$ python -q
>>> import numpy as np
>>> np.set_printoptions(precision=2, suppress=True, linewidth=120, sign=" ")
>>> tidy = lambda a: np.round(a, 2) + 0
>>> feats = np.vander(np.arange(11) - 1, 4, increasing=True)
>>> feats
array([[  1,  -1,   1,  -1],
       [  1,   0,   0,   0],
       [  1,   1,   1,   1],
       [  1,   2,   4,   8],
       [  1,   3,   9,  27],
       [  1,   4,  16,  64],
       [  1,   5,  25, 125],
       [  1,   6,  36, 216],
       [  1,   7,  49, 343],
       [  1,   8,  64, 512],
       [  1,   9,  81, 729]])
>>> # column 3 is much longer than the rest
>>> B = np.array([[0, 3], [1, 3], [1, 2], [1, 0]])
>>> np.linalg.matrix_rank(feats @ B)
np.int64(2)
>>> feats @ B
array([[ -1,   2],
       [  0,   3],
       [  3,   8],
       [ 14,  17],
       [ 39,  30],
       [ 84,  47],
       [155,  68],
       [258,  93],
       [399, 122],
       [584, 155],
       [819, 192]])
>>> np.linalg.matrix_rank(np.vstack([feats, B.T]))
np.int64(4)
>>> B.T @ feats.T
array([[ -1,   0,   3,  14,  39,  84, 155, 258, 399, 584, 819],
       [  2,   3,   8,  17,  30,  47,  68,  93, 122, 155, 192]])
>>> tidy(np.linalg.norm(feats) ** 2 / np.linalg.norm(feats, 2) ** 2)
np.float64(1.0)
>>> print(tidy(np.linalg.norm(feats, axis=1)))
[   2.      1.      2.      9.22   28.64   66.1   127.58  219.06  346.55  516.05  733.54]
>>> tidy(np.linalg.norm(feats, 2))
np.float64(996.78)
>>> tidy(np.linalg.norm(feats, axis=0))
array([   3.32,   16.91,  123.83,  989.14])
>>> tidy(np.linalg.norm(feats, 1)), tidy(np.linalg.norm(feats, np.inf))
(np.float64(2026.0), np.float64(820.0))
>>> tidy(np.linalg.norm(feats, "nuc"))
np.float64(1021.94)
>>> print(tidy(np.linalg.norm(feats[8], 1)), tidy(np.linalg.norm(feats[8], np.inf)))
400.0 343.0
>>> B = np.c_[feats[:, :1] @ np.array([[2]]), np.array([4, 3, 7, 6, -2, -2, 6, -3, 5, -6, -3])]
>>> B
array([[ 2,  4],
       [ 2,  3],
       [ 2,  7],
       [ 2,  6],
       [ 2, -2],
       [ 2, -2],
       [ 2,  6],
       [ 2, -3],
       [ 2,  5],
       [ 2, -6],
       [ 2, -3]])
>>> np.linalg.matrix_rank(B)
np.int64(2)
>>> tidy(np.linalg.norm(np.linalg.qr(feats)[0].T @ B, axis=0) ** 2 / ((B ** 2).sum(axis=0) + 1e-12))
array([ 1. ,  0.4])
>>> tidy(np.linalg.norm(feats, 2) / np.linalg.norm(feats))
np.float64(1.0)
>>> np.linalg.matrix_rank(feats, rtol=0.1)
np.int64(1)
>>> tidy(np.abs(np.linalg.svd(feats)[2][-1]))
array([ 0.81,  0.57,  0.11,  0.01])
>>> np.linalg.cond(feats) > 100
np.True_
>>> U, sv, VT = np.linalg.svd(feats)
>>> np.argmax(sv[:-1] / (sv[1:] + 1e-6)) + 1
np.int64(1)
>>> tidy(sv)
array([ 996.78,   21.25,    2.16,    1.75])
>>> B = U[:, :1] @ np.diag(sv[:1]) @ VT[:1]
>>> tidy(np.abs(feats - B).max())
np.float64(9.41)
>>> tidy(np.linalg.norm(feats - B) / np.linalg.norm(feats))
np.float64(0.02)
>>> np.linalg.matrix_rank(B)
np.int64(1)
>>> np.linalg.matrix_rank(feats, rtol=0.05)
np.int64(1)
>>> Z = np.array([[-1, 1, 2], [-1, 1, 0], [2, -2, 0]])
>>> rng = np.random.default_rng(772793)
>>> A = (rng.random((19, 3)) < 0.25) @ Z
>>> A
array([[ 0,  0,  0],
       [-1,  1,  2],
       [-1,  1,  0],
       [ 0,  0,  0],
       [-1,  1,  2],
       [ 0,  0,  0],
       [ 2, -2,  0],
       [-1,  1,  0],
       [ 0,  0,  0],
       [-1,  1,  2],
       [ 2, -2,  0],
       [-2,  2,  2],
       [-1,  1,  2],
       [-2,  2,  2],
       [ 0,  0,  0],
       [-2,  2,  2],
       [ 0,  0,  0],
       [-1,  1,  2],
       [ 0,  0,  0]])
>>> # rows and columns are dependent
>>> D = np.linalg.norm(A[:, None] - A[None], axis=-1)
>>> D.shape
(19, 19)
>>> np.unravel_index(D.round(6).argmax(), D.shape)
(np.int64(6), np.int64(11))
>>> tidy(np.linalg.norm(A, axis=1))
array([ 0.  ,  2.45,  1.41,  0.  ,  2.45,  0.  ,  2.83,  1.41,  0.  ,  2.45,  2.83,  3.46,  2.45,  3.46,  0.  ,  3.46,
        0.  ,  2.45,  0.  ])
